$ python -q
>>> import numpy as np
>>> from numpy import linalg as LA
>>> np.set_printoptions(precision=3, suppress=True, linewidth=200)
>>> J = np.loadtxt("case16.csv", delimiter=",")
>>> J
array([[ 1.05, -2.  , -3.  , -2.  ],
       [ 3.  , -2.95,  2.  ,  3.  ],
       [ 1.  ,  1.  ,  0.05,  0.  ],
       [ 1.  , -2.  , -3.  , -1.95]])
>>> round(float(LA.eigvals(J).sum().real), 3)
-3.8
>>> np.round(LA.det(2 * J), 3), np.round(LA.det(J), 3)
(np.float64(-22.568), np.float64(-1.41))
>>> np.einsum("ii->", J)
np.float64(-3.8)
>>> np.round(LA.det(J[::-1]), 3)
np.float64(-1.41)
>>> LA.eigvals(J)
array([-0.757+3.391j, -0.757-3.391j,  0.05 +0.j   , -2.337+0.j   ])
>>> theta = np.radians(135)
>>> r_ = np.eye(4)
>>> r_[0, 0] = r_[1, 1] = np.cos(theta)
>>> r_[0, 1], r_[1, 0] = -np.sin(theta), np.sin(theta)
>>> r_
array([[-0.707, -0.707,  0.   ,  0.   ],
       [ 0.707, -0.707,  0.   ,  0.   ],
       [ 0.   ,  0.   ,  1.   ,  0.   ],
       [ 0.   ,  0.   ,  0.   ,  1.   ]])
>>> other = J @ r_.T
>>> np.allclose(LA.norm(J, axis=1), LA.norm(other, axis=1))
True
>>> LA.svd(J, compute_uv=False), LA.svd(other, compute_uv=False)
(array([6.187, 5.329, 1.389, 0.031]), array([6.187, 5.329, 1.389, 0.031]))
>>> r0 = np.array([-1, -1, -2, -3])
>>> other = r_ + np.outer(r0, np.eye(4)[3])
>>> other
array([[-0.707, -0.707,  0.   , -1.   ],
       [ 0.707, -0.707,  0.   , -1.   ],
       [ 0.   ,  0.   ,  1.   , -2.   ],
       [ 0.   ,  0.   ,  0.   , -2.   ]])
>>> LA.matrix_rank(LA.inv(other) - LA.inv(r_), tol=1e-8)
np.int64(1)
>>> round(float(LA.det(other) / LA.det(r_)), 3), round(float(1 + LA.solve(r_, r0)[3]), 3)
(-2.0, -2.0)
>>> data = np.loadtxt("sample12.csv", delimiter=",")
>>> data
array([[ 4.,  0.,  0.],
       [ 0., -3.,  3.],
       [ 0., -3.,  3.]])
>>> np.unique(data.round(6), axis=0).shape
(2, 3)
>>> round(float(np.trace(LA.pinv(data) @ data)), 3)
2.0
>>> np.abs(np.diag(LA.qr(data)[1])) > 1e-9
array([ True,  True, False])
>>> data @ LA.pinv(data) @ data
array([[ 4.,  0.,  0.],
       [ 0., -3.,  3.],
       [ 0., -3.,  3.]])
>>> np.allclose(data[:-1].T @ LA.lstsq(data[:-1].T, data[-1])[0], data[-1])
True
>>> r0 = np.array([1, 1])
>>> np.array([np.convolve(row, r0, "same") for row in data])
array([[ 4.,  4.,  0.],
       [ 0., -3.,  0.],
       [ 0., -3.,  0.]])
>>> rng = np.random.default_rng(943)
>>> z = rng.permutation(3)
>>> z
array([1, 0, 2])
>>> other = data[z][:, z]
>>> other
array([[-3.,  0.,  3.],
       [ 0.,  4.,  0.],
       [-3.,  0.,  3.]])
>>> np.round(np.sort(np.abs(LA.eigvals(other))), 3) + 0
array([0., 0., 4.])
>>> U, sig, vt = LA.svd(data)
>>> V = vt[:(sig > 1e-8).sum()]
>>> vec = data[1] + 3 * data[0] + rng.integers(2) * np.eye(3)[0]
>>> vec
array([12., -3.,  3.])
>>> round(float(LA.norm(vec - V.T @ V @ vec)), 3)
0.0
>>> F = np.loadtxt("data.csv", delimiter=",")
>>> F
array([[-0.447,  0.894],
       [ 0.894,  0.447]])
>>> np.round(F @ F.T, 3) + 0
array([[1., 0.],
       [0., 1.]])
>>> np.round(LA.det(F), 3)
np.float64(-1.0)
>>> vec = np.array([7, 7])
>>> rhs = F @ vec
>>> b, lr = np.zeros(2), 1 / LA.norm(F, 2) ** 2
>>> for i in range(150):
...     b -= lr * F.T @ (F @ b - rhs)
...     if i % 50 == 0: print(i, round(LA.norm(F @ b - rhs), 3))
... 
0 0.0
50 0.0
100 0.0
>>> b
array([7., 7.])
>>> round(LA.cond(F), 3)
np.float64(1.0)
>>> other = LA.invert(F)
Traceback (most recent call last):
  File "<python-input-53>", line 1, in <module>
    other = LA.invert(F)
            ^^^^^^^^^
AttributeError: module 'numpy.linalg' has no attribute 'invert'
>>> other = LA.inv(F)
>>> round(LA.slogdet(F)[0], 3)
np.float64(-1.0)
>>> np.all(LA.eigvalsh(F) > 0)
np.False_
>>> [round(float(LA.det(F[:i, :i])), 2) + 0 for i in range(1, 3)]
[-0.45, -1.0]
>>> m1 = np.load("layer13.npy")
>>> m1
array([[-2, -2, -1],
       [ 0,  0,  0],
       [ 1,  1,  4],
       [ 0, -1,  1],
       [-2, -2, -1],
       [-1,  0,  2],
       [-1,  0,  2],
       [-2, -2, -1],
       [ 0,  0,  0],
       [ 0, -1,  1],
       [ 2,  1,  2],
       [-1,  0,  2],
       [ 0,  0,  0],
       [ 0,  0,  0],
       [-2, -2, -1],
       [-2, -2, -1],
       [ 2,  1,  2]])
>>> Xs = m1 - m1.mean(axis=0)
>>> V = LA.svd(Xs)[2][:2]
>>> other = Xs - Xs @ V.T @ V
>>> np.diag(V.T @ V)
array([0.781, 0.284, 0.936])
>>> LA.norm(other, axis=1).round(6).argmax()
np.int64(3)
>>> np.round(np.cov(Xs @ V.T, rowvar=False), 3) + 0
array([[4.456, 0.   ],
       [0.   , 0.679]])
>>> np.round(LA.norm(other) / LA.norm(Xs), 3)
np.float64(0.161)
>>> hat = m1 @ LA.solve(m1.T @ m1, m1.T)
>>> LA.matrix_rank(np.eye(17) - hat)
np.int64(14)
>>> np.allclose(hat @ hat, hat)
True
>>> hat @ m1[:, 2]
array([-1.,  0.,  4.,  1., -1.,  2.,  2., -1.,  0.,  1.,  2.,  2.,  0.,  0., -1., -1.,  2.])
>>> np.trace(hat)
np.float64(3.0)
